>>> import numpy as np
>>> from numpy import linalg as LA
>>> np.set_printoptions(precision=4, suppress=True, linewidth=160, floatmode="fixed")
>>> def tidy(a):
...     return np.round(a, 4) + 0
... 
>>> F = np.load("dump.npy")
>>> tidy(F)
array([[0.5000, 0.0000, 0.0000, 0.0000, 0.0000, 0.5000],
       [0.2500, 0.5000, 0.2500, 0.0000, 0.0000, 0.0000],
       [0.0000, 0.0000, 0.5000, 0.0000, 0.0000, 0.5000],
       [0.0000, 0.0000, 0.2000, 0.4000, 0.2000, 0.2000],
       [0.0000, 0.0000, 0.3333, 0.0000, 0.3333, 0.3333],
       [0.2500, 0.0000, 0.2500, 0.2500, 0.0000, 0.2500]])
>>> # rows sum to 1
>>> F.sum(axis=1)
array([1.0000, 1.0000, 1.0000, 1.0000, 1.0000, 1.0000])
>>> pr = np.eye(6)[3]
>>> for _ in range(5):
...     pr = pr @ F
...     print(pr.round(4))
... 
[0.0000 0.0000 0.2000 0.4000 0.2000 0.2000]
[0.0500 0.0000 0.2967 0.2100 0.1467 0.2967]
[0.0992 0.0000 0.3134 0.1582 0.0909 0.3384]
[0.1342 0.0000 0.3032 0.1479 0.0619 0.3528]
[0.1553 0.0000 0.2900 0.1473 0.0502 0.3571]
>>> B = LA.inv(F)
>>> tidy(LA.slogdet(F)[0])
np.float64(-1.0)
>>> tidy(LA.inv(B))
array([[0.5000, 0.0000, 0.0000, 0.0000, 0.0000, 0.5000],
       [0.2500, 0.5000, 0.2500, 0.0000, 0.0000, 0.0000],
       [0.0000, 0.0000, 0.5000, 0.0000, 0.0000, 0.5000],
       [0.0000, 0.0000, 0.2000, 0.4000, 0.2000, 0.2000],
       [0.0000, 0.0000, 0.3333, 0.0000, 0.3333, 0.3333],
       [0.2500, 0.0000, 0.2500, 0.2500, 0.0000, 0.2500]])
>>> rng = np.random.default_rng(247085)
>>> labels = rng.permutation(6)
>>> labels
array([1, 0, 4, 2, 5, 3])
>>> B = F[labels][:, labels]
>>> tidy(np.sort(np.abs(LA.eigvals(B))))
array([0.1443, 0.3399, 0.3399, 0.5000, 0.5000, 1.0000])
>>> tidy(LA.det(B)), tidy(LA.det(F[labels]))
(np.float64(-0.0042), np.float64(-0.0042))
>>> tidy(B)
array([[0.5000, 0.2500, 0.0000, 0.2500, 0.0000, 0.0000],
       [0.0000, 0.5000, 0.0000, 0.0000, 0.5000, 0.0000],
       [0.0000, 0.0000, 0.3333, 0.3333, 0.3333, 0.0000],
       [0.0000, 0.0000, 0.0000, 0.5000, 0.5000, 0.0000],
       [0.0000, 0.2500, 0.0000, 0.2500, 0.2500, 0.2500],
       [0.0000, 0.0000, 0.2000, 0.2000, 0.2000, 0.4000]])
>>> np.allclose(B, F)
False
>>> tidy(np.trace(B))
np.float64(2.4833)
>>> W0 = rng.normal(size=(19, 8)) + 10 * np.array([3, 1, 0, -2, 1, 0, 3, 0])
>>> tidy(W0)
array([[ 30.1096,  10.6087,   0.7361, -20.0810,  10.5674,  -0.1777,  30.5242,  -0.6343],
       [ 30.5050,  11.6554,   1.0278, -20.1927,   9.7642,   1.3281,  29.7288,   2.1383],
       [ 29.9582,   9.3435,  -2.2332, -20.9711,   9.7051,   1.8552,  30.3019,  -1.2447],
       [ 31.0355,  10.7282,   0.2984, -20.2512,   8.5251,  -0.4143,  31.8126,   0.6859],
       [ 29.1202,   9.2672,  -0.3699, -18.8637,  10.2146,  -1.1556,  29.4474,   0.4757],
       [ 29.7194,  10.0355,   0.0164, -19.6862,  11.0658,  -0.7378,  28.8878,   0.6783],
       [ 30.6232,  10.8974,  -0.4308, -20.3742,   9.9999,   0.8366,  31.0462,   0.1843],
       [ 29.6972,  10.9127,  -0.6345, -20.3798,  10.3127,  -1.4557,  31.5250,   0.8205],
       [ 28.9573,  10.2651,  -0.1945, -21.2178,   9.5112,  -2.0566,  29.7693,   0.1027],
       [ 31.0282,   8.6148,  -0.4375, -20.7146,   9.8738,   1.0433,  29.7308,  -0.4241],
       [ 30.2572,  11.3634,  -1.1130, -19.4213,   9.3918,  -0.2619,  30.2743,  -0.3431],
       [ 31.5999,   9.6241,  -0.6821, -19.9385,   8.2503,  -0.3542,  29.8011,   0.9633],
       [ 29.8998,  10.6729,   0.7597, -22.1985,  11.4854,  -1.3212,  31.7423,   0.7037],
       [ 30.9215,   9.8034,   0.1934, -19.9510,  10.3147,   1.4492,  31.0345,   0.4255],
       [ 29.4618,  11.4971,   0.1835, -19.2628,  10.6891,   1.6144,  29.4943,   1.3044],
       [ 31.6046,   9.7301,   0.3952, -18.3709,  11.5096,  -0.2218,  29.9476,  -0.6881],
       [ 29.1118,  11.3118,   0.0012, -18.5965,  10.7023,   0.0170,  28.9672,  -0.9283],
       [ 30.4886,   9.5297,  -0.8622, -19.9769,   9.2387,  -2.1182,  30.9948,   0.3009],
       [ 29.7293,  11.2720,   0.7031, -20.9959,   8.5123,  -0.6978,  30.5742,  -1.8054]])
>>> G = np.cov(W0, rowvar=False)
>>> tidy(np.polyfit(W0[:, 4], W0[:, 2], 1))
array([ 0.2275, -2.4095])
>>> tidy(np.corrcoef(W0[:, 4], W0[:, 2])[0, 1])
np.float64(0.2738)
>>> arr = np.load("layer14.npy")
>>> arr
array([[4.0000, 0.0000, 0.0000, 0.0000, 0.0000, 0.0000],
       [0.0000, 4.0000, 0.0000, 0.0000, 0.0000, 0.0000],
       [0.0000, 0.0000, 8.0000, 2.0000, 4.0000, 0.0000],
       [0.0000, 0.0000, 2.0000, 5.0000, 2.0000, 0.0000],
       [0.0000, 0.0000, 4.0000, 2.0000, 8.0000, 0.0000],
       [0.0000, 0.0000, 0.0000, 0.0000, 0.0000, 4.0000]])
>>> # 4 blocks once reordered
>>> w, V = LA.eigh(arr)
>>> np.unique(w.round(6) + 0, return_counts=True)[1]
array([5, 1])
>>> tidy(LA.eigvalsh(arr @ arr))
array([ 16.0000,  16.0000,  16.0000,  16.0000,  16.0000, 169.0000])
>>> tidy(V.T @ arr @ V)
array([[ 4.0000,  0.0000,  0.0000,  0.0000,  0.0000,  0.0000],
       [ 0.0000,  4.0000,  0.0000,  0.0000,  0.0000,  0.0000],
       [ 0.0000,  0.0000,  4.0000,  0.0000,  0.0000,  0.0000],
       [ 0.0000,  0.0000,  0.0000,  4.0000,  0.0000,  0.0000],
       [ 0.0000,  0.0000,  0.0000,  0.0000,  4.0000,  0.0000],
       [ 0.0000,  0.0000,  0.0000,  0.0000,  0.0000, 13.0000]])
>>> tidy(LA.eigvalsh(arr + 3 * np.eye(6)))
array([ 7.0000,  7.0000,  7.0000,  7.0000,  7.0000, 16.0000])
>>> np.allclose(arr, arr.T)
True
>>> assert arr == arr.T
Traceback (most recent call last):
  File "<python-input-36>", line 1, in <module>
    assert arr == arr.T
           ^^^^^^^^^^^^
ValueError: The truth value of an array with more than one element is ambiguous. Use a.any() or a.all()
>>> tidy(np.sort(np.abs(LA.eigvals(arr))))
array([ 4.0000,  4.0000,  4.0000,  4.0000,  4.0000, 13.0000])
>>> w, V = LA.eigh(arr)
>>> vec = np.array([0, 2, 2, 2, 1, 1])
>>> (np.sign(V[:, -1].round(6)) == np.sign(V[0, -1].round(6))).astype(int)
array([1, 1, 0, 0, 0, 1])
>>> vec = np.array([-5, -4, -3, 2, 3, -2])
>>> target = arr @ vec
>>> b, lr = np.zeros(6), 1 / LA.norm(arr, 2) ** 2
>>> for i in range(15):
...     b -= lr * arr.T @ (arr @ b - target)
...     if i % 5 == 0: print(i, round(LA.norm(arr @ b - target), 4))
... 
0 29.5432
5 17.9672
10 10.9271
>>> tidy(LA.cond(arr))
np.float64(3.25)
>>> X = np.loadtxt("a.csv", delimiter=",")
>>> X
array([[59.6166, 80.1427,  0.6613],
       [58.6582, 77.3397, -0.4827],
       [60.3695, 79.2063, -0.6248],
       [60.1196, 80.0893,  0.8923],
       [60.2051, 78.9383, -1.1930],
       [60.1666, 80.2732, -0.6342],
       [60.9781, 78.7802,  0.0438],
       [59.8336, 79.1151, -0.6317],
       [59.7751, 79.1617,  0.2228],
       [59.6216, 81.0248, -0.0020],
       [59.8141, 80.8146, -0.8138],
       [59.6185, 79.7403,  1.6880],
       [59.5307, 77.7363,  0.1598],
       [58.9139, 80.4714, -0.1905],
       [60.2909, 78.3581,  0.8198],
       [61.0746, 80.1637,  0.6108],
       [59.8238, 79.9447, -0.6479],
       [60.3387, 77.7895, -1.3346],
       [60.6004, 81.0367, -0.7734],
       [58.5670, 80.5275, -1.8057]])
>>> W = np.array([[6, -1, -7, -5, 9],
...     [7, -8, -7, 1, -5],
...     [-5, 4, 8, 8, 2],
...     [5, 0, 6, -4, 9],
...     [-5, 1, 2, -9, 9],
...     [3, 7, -1, 1, -1]])
>>> b = np.array([2, 2, 1, 3, 2])
>>> hid = np.maximum(F @ W + b, 0)
>>> LA.matrix_rank(hid)
np.int64(5)
>>> (hid > 0).astype(int)
array([[1, 1, 0, 1, 1],
       [1, 0, 0, 1, 1],
       [1, 1, 1, 1, 1],
       [1, 1, 1, 1, 1],
       [0, 1, 1, 1, 1],
       [1, 1, 1, 1, 1]])
>>> basis = np.array([[1, 3, 0], [1, 1, 0], [0, 1, 2], [2, 0, 1], [2, 3, 0]])
>>> tidy(hid @ basis)
array([[25.5000, 42.5000,  1.0000],
       [18.7500, 24.0000,  4.2500],
       [28.5000, 22.5000, 16.5000],
       [25.0000, 40.2000, 11.8000],
       [22.6667, 26.0000, 11.0000],
       [28.2500, 40.0000,  8.0000]])
>>> (hid @ basis).round(6).argmax(axis=1)
array([1, 1, 0, 1, 1, 1])
>>> W @ basis
array([[ 13,  37, -19],
       [ -9,  -9, -13],
       [ 19,   3,  24],
       [ 15,  48,   8],
       [ -4,  15,  -5],
       [ 10,  12,  -1]])
>>> Xs = X - X.mean(axis=0)
>>> U, sig, Vh = LA.svd(Xs, full_matrices=False)
>>> tidy(sig)
array([4.8620, 3.8210, 2.8112])
>>> np.abs(Vh[0]).argmax()
np.int64(1)
>>> tidy(np.abs(Vh[-1]))
array([0.9538, 0.0117, 0.3002])
>>> tidy((sig ** 2).sum() ** 2 / (sig ** 4).sum())
np.float64(2.5516)
>>> np.abs(U[:, 0]).argmax()
np.int64(1)
>>> tidy(Vh[0] * np.sign(Vh[0, np.abs(Vh[0]).argmax()]))
array([ 0.0100,  0.9999, -0.0072])
>>> data = np.array([[0.9, -0.5, 0.1, -0.3, 0.2],
...     [0.3, 0.2, -0.6, 0.3, 1.7],
...     [0.5, 1.8, 2.2, 1.2, 1.5],
...     [0.3, 0.2, 0.4, -1.2, 2.1],
...     [-0.1, -0.3, -0.1, -0.9, 0.3]])
>>> B = data / LA.norm(data, axis=1, keepdims=True)
>>> G = B @ B.T
>>> np.argwhere(np.triu(np.abs(G) > 0.95, 1))
array([], shape=(0, 2), dtype=int64)
>>> tidy(G)
array([[ 1.0000,  0.1764, -0.0764,  0.3647,  0.3452],
       [ 0.1764,  1.0000,  0.3252,  0.6716,  0.1122],
       [-0.0764,  0.3252,  1.0000,  0.3608, -0.4133],
       [ 0.3647,  0.6716,  0.3608,  1.0000,  0.6345],
       [ 0.3452,  0.1122, -0.4133,  0.6345,  1.0000]])
>>> tidy(G[3])
array([0.3647, 0.6716, 0.3608, 1.0000, 0.6345])
>>> m1 = np.loadtxt("case12.csv", delimiter=",")
>>> m1
array([[4.0000, 4.0000, 0.0000, 0.0000, 0.0000, 0.0000, 0.0000, 0.0000, 0.0000, 0.0000, 0.0000, 0.0000, 0.0000],
       [4.0000, 0.0000, 4.0000, 0.0000, 0.0000, 0.0000, 0.0000, 0.0000, 0.0000, 0.0000, 0.0000, 0.0000, 0.0000],
       [0.0000, 4.0000, 0.0000, 4.0000, 0.0000, 0.0000, 0.0000, 0.0000, 0.0000, 0.0000, 0.0000, 0.0000, 0.0000],
       [0.0000, 0.0000, 4.0000, 2.0000, 4.0000, 0.0000, 0.0000, 0.0000, 0.0000, 0.0000, 0.0000, 0.0000, 0.0000],
       [0.0000, 0.0000, 0.0000, 4.0000, 5.0000, 4.0000, 0.0000, 0.0000, 0.0000, 0.0000, 0.0000, 0.0000, 0.0000],
       [0.0000, 0.0000, 0.0000, 0.0000, 4.0000, 9.0000, 4.0000, 0.0000, 0.0000, 0.0000, 0.0000, 0.0000, 0.0000],
       [0.0000, 0.0000, 0.0000, 0.0000, 0.0000, 4.0000, 7.0000, 4.0000, 0.0000, 0.0000, 0.0000, 0.0000, 0.0000],
       [0.0000, 0.0000, 0.0000, 0.0000, 0.0000, 0.0000, 4.0000, 1.0000, 4.0000, 0.0000, 0.0000, 0.0000, 0.0000],
       [0.0000, 0.0000, 0.0000, 0.0000, 0.0000, 0.0000, 0.0000, 4.0000, 4.0000, 4.0000, 0.0000, 0.0000, 0.0000],
       [0.0000, 0.0000, 0.0000, 0.0000, 0.0000, 0.0000, 0.0000, 0.0000, 4.0000, 4.0000, 4.0000, 0.0000, 0.0000],
       [0.0000, 0.0000, 0.0000, 0.0000, 0.0000, 0.0000, 0.0000, 0.0000, 0.0000, 4.0000, 7.0000, 4.0000, 0.0000],
       [0.0000, 0.0000, 0.0000, 0.0000, 0.0000, 0.0000, 0.0000, 0.0000, 0.0000, 0.0000, 4.0000, 1.0000, 4.0000],
       [0.0000, 0.0000, 0.0000, 0.0000, 0.0000, 0.0000, 0.0000, 0.0000, 0.0000, 0.0000, 0.0000, 4.0000, 0.0000]])
>>> w, V = LA.eigh(m1)
>>> np.abs(V[:, -1]).round(6).argmax()
np.int64(5)
>>> (w > 1e-8).sum(), (w < -1e-8).sum()
(np.int64(9), np.int64(4))
>>> tidy(w.sum()), np.trace(m1)
(np.float64(44.0), np.float64(44.0))
>>> K = np.loadtxt("test13.csv", delimiter=",")
>>> K
array([[-2.0572,  1.8594,  1.8812, -3.0880, -2.9259, -2.9658,  1.9427,  0.9803,  0.9677,  1.1133,  0.1101, -0.9223],
       [-1.9771,  1.7912,  2.0398, -2.9507, -2.8784, -2.8584,  1.9029,  0.9182,  0.9418,  1.1192,  0.0303, -1.0337],
       [-1.9019,  2.0448,  1.8868, -3.1288, -3.0374, -2.9622,  1.9114,  1.1453,  1.1337,  0.9545,  0.0236, -0.9318],
       [-2.1303,  2.1165,  1.9686, -2.9693, -3.0677, -2.8774,  1.9052,  1.1202,  0.8661,  0.8634,  0.1245, -1.0691],
       [-2.0138,  2.0285,  2.0269, -2.7632, -2.8499, -3.0073,  2.0049,  0.9425,  0.9003,  0.8079, -0.0239, -0.6977],
       [-1.9719,  1.8312,  1.9553, -2.8874, -3.1354, -2.8829,  1.9141,  1.1302,  0.9546,  1.1223,  0.1546, -1.0704],
       [-2.1874,  1.9653,  1.8516, -3.0204, -3.1945, -2.9768,  1.9384,  0.9508,  0.8507,  1.1326, -0.0394, -0.9601],
       [-2.0534,  1.9580,  2.0085, -2.9466, -3.0031, -3.0025,  2.0063,  1.0860,  0.9649,  0.9231, -0.0257, -0.9383],
       [-2.1137,  1.8808,  2.0283, -2.9469, -2.9685, -2.9780,  1.9372,  1.0027,  0.9557,  0.9549, -0.0723, -1.1596],
       [-1.8403,  1.8707,  2.0388, -3.0009, -2.9556, -3.0276,  1.8298,  0.8896,  0.9944,  1.0431, -0.0495, -0.9232],
       [-1.9350,  1.9100,  2.1171, -3.0269, -3.0784, -2.9627,  2.0439,  1.0988,  1.1194,  1.0592, -0.0196, -1.0049],
       [-1.9313,  2.0922,  2.0910, -3.1447, -3.0651, -2.9683,  2.1402,  1.1241,  0.8747,  1.0876,  0.1292, -1.0745],
       [-2.0907,  2.0908,  1.9767, -3.0560, -3.0479, -3.0797,  1.8518,  0.8717,  1.0438,  1.0286,  0.1111, -0.9818],
       [-2.0432,  2.1058,  2.0173, -3.1162, -2.9316, -2.8367,  1.8972,  0.9276,  0.9907,  1.0914,  0.2108, -1.0033],
       [-1.0261,  1.9708, -1.0130, -1.2472,  1.0714,  1.9774,  0.8802, -3.0180,  2.0773,  2.0384,  0.0869,  0.0710],
       [-1.0444,  1.9654, -0.9719, -1.0946,  1.0444,  1.9738,  1.0047, -3.0280,  2.0528,  1.8730,  0.0898,  0.1147],
       [-1.1912,  2.1258, -1.1036, -1.2119,  0.8871,  2.2042,  0.9658, -2.9207,  2.1602,  1.8583, -0.2321,  0.1081],
       [-1.0473,  1.9398, -1.0749, -0.9571,  1.0662,  2.1098,  1.0787, -2.8708,  1.9829,  1.7689, -0.0477,  0.0156],
       [-0.9681,  1.8889, -0.9619, -1.1156,  1.1850,  1.8896,  1.1028, -3.0858,  2.0285,  1.8877,  0.2197,  0.1677],
       [-1.1117,  1.8959, -1.1199, -1.2091,  1.0232,  2.0643,  1.0267, -2.9680,  1.8689,  1.9306, -0.1555, -0.0354],
       [-1.0361,  1.8567, -1.0424, -0.8881,  1.2592,  2.0376,  1.1068, -2.8469,  1.8538,  2.0803, -0.1566, -0.0292],
       [-1.1461,  2.1100, -1.1755, -0.9576,  1.0682,  2.0455,  1.0476, -2.9645,  1.9584,  1.8222,  0.0102, -0.0257],
       [-0.9054,  1.9061, -0.9664, -0.9134,  1.1101,  2.0065,  0.8776, -2.9981,  1.8812,  1.9911, -0.0410,  0.1133],
       [-1.1501,  1.9568, -1.0107, -0.8671,  1.1293,  1.9562,  0.9894, -3.1717,  1.8518,  2.1626, -0.1436,  0.1405],
       [-0.8207,  1.8670, -1.1633, -0.9284,  0.8853,  2.0677,  0.9458, -3.0064,  2.0816,  2.1722, -0.0590, -0.0693],
       [-1.1097,  2.0515, -1.1334, -1.0611,  1.0392,  1.9830,  1.0476, -3.0876,  2.0745,  2.0662,  0.0088,  0.0215],
       [-0.9522,  2.1798, -1.1152, -1.0033,  0.8746,  1.9986,  0.9180, -2.9551,  1.8933,  2.0033, -0.0628, -0.0967],
       [-1.1001,  1.8851, -0.8703, -1.0299,  0.8842,  1.8206,  0.9965, -2.9941,  1.9559,  2.1538,  0.1889,  0.1449],
       [-1.2406, -2.0433, -2.9637,  1.8903,  0.7263,  3.2283, -3.1207, -3.1493, -2.9010, -1.8252,  1.1128, -3.0384],
       [-1.1099, -1.9209, -3.1502,  1.9437,  0.8970,  2.8925, -2.8342, -3.0513, -2.9921, -1.8699,  1.0624, -3.0487],
       [-0.9821, -1.9511, -2.9195,  2.0699,  1.0559,  2.9983, -3.0403, -3.0112, -3.0762, -1.9315,  0.9135, -2.9634],
       [-0.9662, -1.8849, -3.1951,  1.8724,  1.1465,  3.1062, -2.9479, -2.9407, -2.9089, -2.0149,  0.9830, -3.0915],
       [-0.8884, -1.9992, -2.9849,  2.0275,  1.1084,  2.9244, -3.0835, -3.0006, -3.0265, -2.0798,  0.8453, -2.9547],
       [-0.9981, -2.0218, -3.0781,  1.8792,  0.9653,  2.9785, -2.9057, -2.9635, -3.1926, -2.1483,  0.8971, -3.2991],
       [-1.2688, -1.7906, -2.9289,  1.8971,  1.0974,  2.9677, -3.0037, -3.0301, -2.9920, -2.0542,  1.1160, -2.8460],
       [-0.9907, -2.0527, -2.8375,  2.1308,  1.1642,  2.8842, -2.9577, -2.9084, -3.0523, -1.9928,  1.0023, -2.9712],
       [-1.0571, -2.0951, -2.9903,  2.0708,  0.9521,  3.1367, -2.8363, -3.0321, -2.9475, -1.8782,  0.9989, -2.9195],
       [-1.1022, -1.9686, -3.0446,  2.0434,  1.1396,  2.8733, -3.1622, -2.8373, -3.1340, -2.0820,  0.9191, -2.9686],
       [-1.0116, -2.1102, -2.9000,  2.0683,  1.0395,  2.9709, -3.0176, -2.9780, -2.9457, -1.9041,  1.0169, -3.0910],
       [-1.0435, -2.2186, -3.1030,  2.2236,  0.8563,  3.1376, -2.9335, -2.9544, -3.0815, -2.0975,  0.9790, -3.1415],
       [-1.0498, -2.0167, -2.8530,  1.8476,  1.1252,  2.9116, -2.8508, -3.0360, -3.0340, -2.0701,  0.9556, -2.9422],
       [-1.0459, -1.7512, -2.9969,  1.8437,  1.0024,  3.2004, -2.8517, -2.9900, -2.9287, -2.1068,  0.9326, -3.0907]])
>>> Xs = K - K.mean(axis=0)
>>> V = LA.svd(Xs)[2][:3]
>>> B = Xs - Xs @ V.T @ V
>>> tidy(np.diag(V.T @ V))
array([0.0579, 0.2491, 0.3035, 0.2606, 0.4468, 0.5176, 0.1689, 0.2184, 0.3039, 0.1960, 0.0107, 0.2667])
